% python3 -q
>>> import numpy as np
>>> from numpy import linalg as LA
>>> np.set_printoptions(precision=1, suppress=True, linewidth=200)
>>> def rd(a):
...     return np.round(a, 1) + 0
... 
>>> A = np.load("case17.npy")
>>> A
array([[2, 2, 0],
       [0, 0, 0],
       [0, 0, 0],
       [0, 0, 2]])
>>> # column 1 repeats column 0
>>> U, sig, Vt = LA.svd(A)
>>> vecs = Vt[:(sig > 1e-8).sum()]
>>> rng = np.random.default_rng(13826)
>>> x0 = A[0] + 5 * A[2] + rng.integers(2) * np.eye(3)[0]
>>> x0
array([3., 2., 0.])
>>> rd(LA.norm(x0 - vecs.T @ vecs @ x0))
np.float64(0.7)
>>> rd(vecs.T @ vecs)
array([[0.5, 0.5, 0. ],
       [0.5, 0.5, 0. ],
       [0. , 0. , 1. ]])
>>> LA.matrix_rank(np.vstack([A, x0]))
np.int64(3)
>>> np.allclose(vecs.T @ vecs @ x0, x0)
False
>>> A - A[0]
array([[ 0,  0,  0],
       [-2, -2,  0],
       [-2, -2,  0],
       [-2, -2,  2]])
>>> A.sum(axis=1)
array([4, 0, 0, 2])
>>> rk = LA.matrix_rank(A)
>>> rk
np.int64(2)
>>> ns = LA.svd(A)[2][rk:].T
>>> [int(LA.matrix_rank(np.delete(A, i, axis=0))) for i in range(4)]
[1, 2, 2, 1]
>>> [int(LA.matrix_rank(A[:i])) for i in range(1, len(A) + 1)]
[1, 1, 1, 2]
>>> LA.cond(A) > 100
np.True_
>>> np.argsort(-LA.norm(A, axis=0).round(6), kind="stable")[:3]
array([0, 1, 2])
>>> rd(LA.norm(A, 2) / LA.norm(A))
np.float64(0.8)
>>> [round(float(x), 1) for x in LA.svd(A, compute_uv=False)[:3]]
[2.8, 2.0, 0.0]
>>> LA.matrix_rank(A, rtol=0.1)
np.int64(2)
>>> E = np.loadtxt("x.csv", delimiter=",")
>>> E
array([[-2.,  1.,  0.],
       [ 0., -2.,  1.],
       [ 0.,  0., -2.]])
>>> # triangular: eigenvalues sit on the diagonal
>>> idx = rng.permutation(3)
>>> idx
array([0, 2, 1])
>>> other = E[idx][:, idx]
>>> rd(LA.det(other)), rd(LA.det(E[idx]))
(np.float64(-8.0), np.float64(8.0))
>>> np.allclose(other, E)
False
>>> np.diag(other)
array([-2., -2., -2.])
>>> ev, vecs = LA.eig(E)
>>> np.prod(ev)
np.float64(-8.0)
>>> E @ vecs[:, 0] - ev[0] * vecs[:, 0]
array([0., 0., 0.])
>>> rd(np.sort(LA.eigvals(E.T)))
array([-2., -2., -2.])
>>> ev
array([-2., -2., -2.])
>>> t = np.radians(60)
>>> R = np.eye(3)
>>> R[1, 1] = R[0, 0] = np.cos(t)
>>> R[1, 0], R[0, 1] = -np.sin(t), np.sin(t)
>>> rd(R)
array([[ 0.5,  0.9,  0. ],
       [-0.9,  0.5,  0. ],
       [ 0. ,  0. ,  1. ]])
>>> other = A @ R.T
>>> rd(np.abs(other - A).max(axis=0))
array([0.7, 2.7, 0. ])
>>> rd(other)
array([[ 2.7, -0.7,  0. ],
       [ 0. ,  0. ,  0. ],
       [ 0. ,  0. ,  0. ],
       [ 0. ,  0. ,  2. ]])
>>> rk = LA.matrix_rank(other)
>>> rk
np.int64(2)
>>> ns = LA.svd(other)[2][rk:].T
>>> [int(LA.matrix_rank(other[:, :j + 1])) for j in range(3)]
[1, 1, 2]
>>> rd(ns @ ns.T)
array([[0.1, 0.2, 0. ],
       [0.2, 0.9, 0. ],
       [0. , 0. , 0. ]])
>>> r0 = np.array([1, 4, 2]) + 0.5
>>> mat = np.eye(3) - 2 * np.outer(r0, r0) / (r0 @ r0)
>>> rd(mat)
array([[ 0.8, -0.5, -0.3],
       [-0.5, -0.4, -0.8],
       [-0.3, -0.8,  0.6]])
>>> np.all(LA.eigvalsh(mat) > 0)
np.False_
>>> rd(LA.eigvalsh(mat).min())
np.float64(-1.0)
>>> [round(float(LA.det(mat[:i, :i])), 2) + 0 for i in range(1, 4)]
[0.84, -0.57, -1.0]
>>> r0 = np.array([3, 0])
>>> np.polyval(r0, A[2])
array([0, 0, 0])
>>> np.convolve(A[2], r0)
array([0, 0, 0, 0])
>>> np.correlate(A[2], A[0], "full")
array([0, 0, 0, 0, 0])
>>> r0 = np.array([1, 1, 2])
>>> other = mat + np.outer(r0, np.eye(3)[1])
>>> rd(LA.det(other) / LA.det(mat)), rd(1 + LA.solve(mat, r0)[1])
(np.float64(-1.4), np.float64(-1.4))
>>> LA.matrix_rank(other - mat)
np.int64(1)
>>> other = np.array([[3, 1], [1, 3], [0, 3]])
>>> rd(np.einsum("ik,kj->ji", mat, other))
array([[ 2.1, -1.8, -1.6],
       [-1.3, -4. , -0.9]])
>>> rd(mat @ other)
array([[ 2.1, -1.3],
       [-1.8, -4. ],
       [-1.6, -0.9]])
>>> rd(np.einsum("ik,kj->ij", mat, other))
array([[ 2.1, -1.3],
       [-1.8, -4. ],
       [-1.6, -0.9]])
>>> np.vstack([mat, other.T]).shape
(5, 3)
>>> rd(np.einsum("ij->j", mat))
array([ 0.1, -1.7, -0.5])
>>> rd(np.einsum("ij,ij->i", mat, mat))
array([1., 1., 1.])
>>> other @ mat
Traceback (most recent call last):
  File "<python-input-76>", line 1, in <module>
    other @ mat
    ~~~~~~^~~~~
ValueError: matmul: Input operand 1 has a mismatch in its core dimension 0, with gufunc signature (n?,k),(k,m?)->(n?,m?) (size 3 is different from 2)
>>> m1 = np.load("block19.npy")
>>> m1
array([[0, 0, 5],
       [2, 5, 2],
       [1, 0, 1]])
>>> other = np.array([[1, 2, 2], [1, 0, 0]])
>>> cent = np.kron(other, m1)
>>> LA.matrix_rank(cent)
np.int64(6)
>>> rd(LA.norm(cent, 2)), rd(LA.norm(other, 2) * LA.norm(m1, 2))
(np.float64(19.3), np.float64(19.3))
>>> W0 = np.array([[3, 4, 5, 6], [7, 8, 9, 10], [11, 12, 13, 14]])
>>> # rows and columns are dependent
>>> U, sig, Vt = LA.svd(W0)
>>> vecs = Vt[:(sig > 1e-8).sum()]
>>> x0 = W0[2] + -1 * W0[1] + rng.integers(2) * np.eye(4)[0]
>>> x0
array([4., 4., 4., 4.])
>>> np.allclose(vecs.T @ vecs @ x0, x0)
True
>>> U, sig, Vt = LA.svd(W0)
>>> np.argmax(sig[:-1] / (sig[1:] + 1e-6)) + 1
np.int64(2)
>>> rd(sig)
array([31.8,  1.4,  0. ])
>>> other = U[:, :2] @ np.diag(sig[:2]) @ Vt[:2]
>>> rd(LA.norm(W0 - other, 2)), rd(sig[2])
(np.float64(0.0), np.float64(0.0))
>>> rd(np.abs(W0 - other).max())
np.float64(0.0)
>>> rd(other)
array([[ 3.,  4.,  5.,  6.],
       [ 7.,  8.,  9., 10.],
       [11., 12., 13., 14.]])
>>> rd(LA.norm(W0 - other) / LA.norm(W0))
np.float64(0.0)
>>> LA.norm(other, axis=1).argmax()
np.int64(2)
>>> rd(LA.norm(other) ** 2 / LA.norm(other, 2) ** 2)
np.float64(1.0)
>>> rd(LA.norm(other, axis=0))
array([13.4, 15. , 16.6, 18.2])
>>> rd(other[2] @ other[0])
np.float64(230.0)
>>> rd(LA.norm(other, 1)), rd(LA.norm(other, np.inf))
(np.float64(30.0), np.float64(50.0))
>>> rd(LA.norm(other, 2))
np.float64(31.8)
>>> other = W0[0, 0] * W0[1:] - np.outer(W0[1:, 0], W0[0])
>>> other
array([[  0,  -4,  -8, -12],
       [  0,  -8, -16, -24]])
>>> np.flatnonzero(~other.round(6).any(axis=1))
array([], dtype=int64)
>>> rd(W0[:, 0] / W0[0, 0])
array([1. , 2.3, 3.7])
>>> K = np.tanh(np.array([[1.7],
...     [0.0],
...     [-0.8],
...     [-1.0],
...     [0.1],
...     [1.6],
...     [-0.2],
...     [-0.1],
...     [2.2],
...     [-0.3],
...     [0.2],
...     [-0.2],
...     [-0.3],
...     [0.8]]) @ np.array([[-1.0, 0.0, -0.7]]))
>>> rd(K)
array([[-0.9,  0. , -0.8],
       [ 0. ,  0. ,  0. ],
       [ 0.7,  0. ,  0.5],
       [ 0.8,  0. ,  0.6],
       [-0.1,  0. , -0.1],
       [-0.9,  0. , -0.8],
       [ 0.2,  0. ,  0.1],
       [ 0.1,  0. ,  0.1],
       [-1. ,  0. , -0.9],
       [ 0.3,  0. ,  0.2],
       [-0.2,  0. , -0.1],
       [ 0.2,  0. ,  0.1],
       [ 0.3,  0. ,  0.2],
       [-0.7,  0. , -0.5]])
>>> # rank 2
>>> t = np.radians(27)
>>> R = np.eye(3)
>>> R[0, 0] = R[2, 2] = np.cos(t)
>>> R[0, 2], R[2, 0] = -np.sin(t), np.sin(t)
>>> rd(R)
array([[ 0.9,  0. , -0.5],
       [ 0. ,  1. ,  0. ],
       [ 0.5,  0. ,  0.9]])
>>> other = K @ R.T
>>> rd(other)
array([[-0.5,  0. , -1.2],
       [ 0. ,  0. ,  0. ],
       [ 0.4,  0. ,  0.8],
       [ 0.4,  0. ,  0.9],
       [-0.1,  0. , -0.1],
       [-0.5,  0. , -1.1],
       [ 0.1,  0. ,  0.2],
       [ 0.1,  0. ,  0.1],
       [-0.5,  0. , -1.3],
       [ 0.2,  0. ,  0.3],
       [-0.1,  0. , -0.2],
       [ 0.1,  0. ,  0.2],
       [ 0.2,  0. ,  0.3],
       [-0.4,  0. , -0.8]])
>>> X = np.load("a.npy")
>>> X
array([[3., 0., 0.],
       [0., 3., 0.],
       [0., 0., 3.]])
>>> # triangular
>>> other = np.array([[0, 5], [4, 0]])
>>> cent = np.kron(other, X)
>>> cent.shape
(6, 6)
>>> LA.matrix_rank(cent)
np.int64(6)
>>> cent
array([[ 0.,  0.,  0., 15.,  0.,  0.],
       [ 0.,  0.,  0.,  0., 15.,  0.],
       [ 0.,  0.,  0.,  0.,  0., 15.],
       [12.,  0.,  0.,  0.,  0.,  0.],
       [ 0., 12.,  0.,  0.,  0.,  0.],
       [ 0.,  0., 12.,  0.,  0.,  0.]])
>>> rd(LA.norm(cent, 2)), rd(LA.norm(other, 2) * LA.norm(X, 2))
(np.float64(15.0), np.float64(15.0))
